$ python -q
>>> import numpy as np
>>> import numpy.linalg as la
>>> np.set_printoptions(precision=2, suppress=True, linewidth=200)
>>> rd = lambda a: np.round(a, 2) + 0
>>> m1 = np.load("a.npy")
>>> m1
array([[ 0.31, -0.01,  7.06,  0.65, -0.01],
       [ 0.  ,  0.01, -1.28, -0.11, -0.02],
       [ 0.11,  0.01,  3.92, -0.36,  0.04],
       [-0.13,  0.  , -1.62, -0.71,  0.03],
       [ 0.02,  0.  , -1.5 , -2.07, -0.01],
       [ 0.2 , -0.01,  4.37, -0.3 ,  0.02],
       [-0.13,  0.  , -2.57,  0.25, -0.02],
       [ 0.12,  0.  ,  0.15, -1.41,  0.  ],
       [-0.12, -0.01, -1.2 ,  0.08,  0.07],
       [-0.3 ,  0.01,  1.75, -0.97, -0.07],
       [-0.32,  0.01, -1.51,  0.33,  0.06],
       [-0.37,  0.  ,  1.12, -0.76, -0.02],
       [ 0.15, -0.01,  6.86, -1.08,  0.04],
       [-0.03,  0.  , -2.31, -0.32, -0.03]])
>>> cov = np.cov(m1, rowvar=False)
>>> rd(np.corrcoef(m1.T))
array([[ 1.  , -0.5 ,  0.59,  0.01,  0.14],
       [-0.5 ,  1.  , -0.42, -0.06, -0.28],
       [ 0.59, -0.42,  1.  ,  0.06,  0.1 ],
       [ 0.01, -0.06,  0.06,  1.  ,  0.22],
       [ 0.14, -0.28,  0.1 ,  0.22,  1.  ]])
>>> rd(np.corrcoef(m1[:, 1], m1[:, 0])[0, 1])
np.float64(-0.5)
>>> rd(cov)
array([[ 0.04,  0.  ,  0.41,  0.  ,  0.  ],
       [ 0.  ,  0.  , -0.01,  0.  ,  0.  ],
       [ 0.41, -0.01, 11.18,  0.15,  0.01],
       [ 0.  ,  0.  ,  0.15,  0.55,  0.01],
       [ 0.  ,  0.  ,  0.01,  0.01,  0.  ]])
>>> rd(np.polyfit(m1[:, 1], m1[:, 0], 1))
array([-13.12,  -0.03])
>>> rd(la.eigvalsh(cov)[::-1])
array([11.2 ,  0.55,  0.03,  0.  ,  0.  ])
>>> rd(np.median(m1, axis=0))
array([-0.02,  0.  , -0.52, -0.34,  0.  ])
>>> rd(la.norm(m1, "nuc"))
np.float64(16.58)
>>> la.norm(m1, axis=1).argmax()
np.int64(0)
>>> rd(la.norm(m1[12] - m1[7]))
np.float64(6.72)
>>> rd(la.norm(m1, axis=0))
array([ 0.75,  0.03, 12.57,  3.22,  0.14])
>>> rd(m1[12] @ m1[7])
np.float64(2.57)
>>> rd(la.norm(m1, 2))
np.float64(12.58)
>>> rd(la.norm(m1) ** 2 / la.norm(m1, 2) ** 2)
np.float64(1.07)
>>> out = np.c_[m1[:, :3] @ np.array([[2, 2, 8], [3, 2, 3], [1, 7, 9]]), np.array([5, -3, -1, -5, -4, -3, -2, 1, -4, 2, 1, -3, 5, 5])]
>>> rd(out)
array([[  7.65,  50.02,  65.99,   5.  ],
       [ -1.25,  -8.94, -11.49,  -3.  ],
       [  4.17,  27.68,  36.19,  -1.  ],
       [ -1.88, -11.6 , -15.62,  -5.  ],
       [ -1.46, -10.46, -13.34,  -4.  ],
       [  4.74,  30.97,  40.9 ,  -3.  ],
       [ -2.83, -18.25, -24.17,  -2.  ],
       [  0.39,   1.29,   2.31,   1.  ],
       [ -1.47,  -8.66, -11.79,  -4.  ],
       [  1.18,  11.67,  13.38,   2.  ],
       [ -2.12, -11.19, -16.12,   1.  ],
       [  0.38,   7.1 ,   7.12,  -3.  ],
       [  7.13,  48.3 ,  62.91,   5.  ],
       [ -2.37, -16.23, -21.03,   5.  ]])
>>> la.matrix_rank(np.c_[m1, out])
np.int64(6)
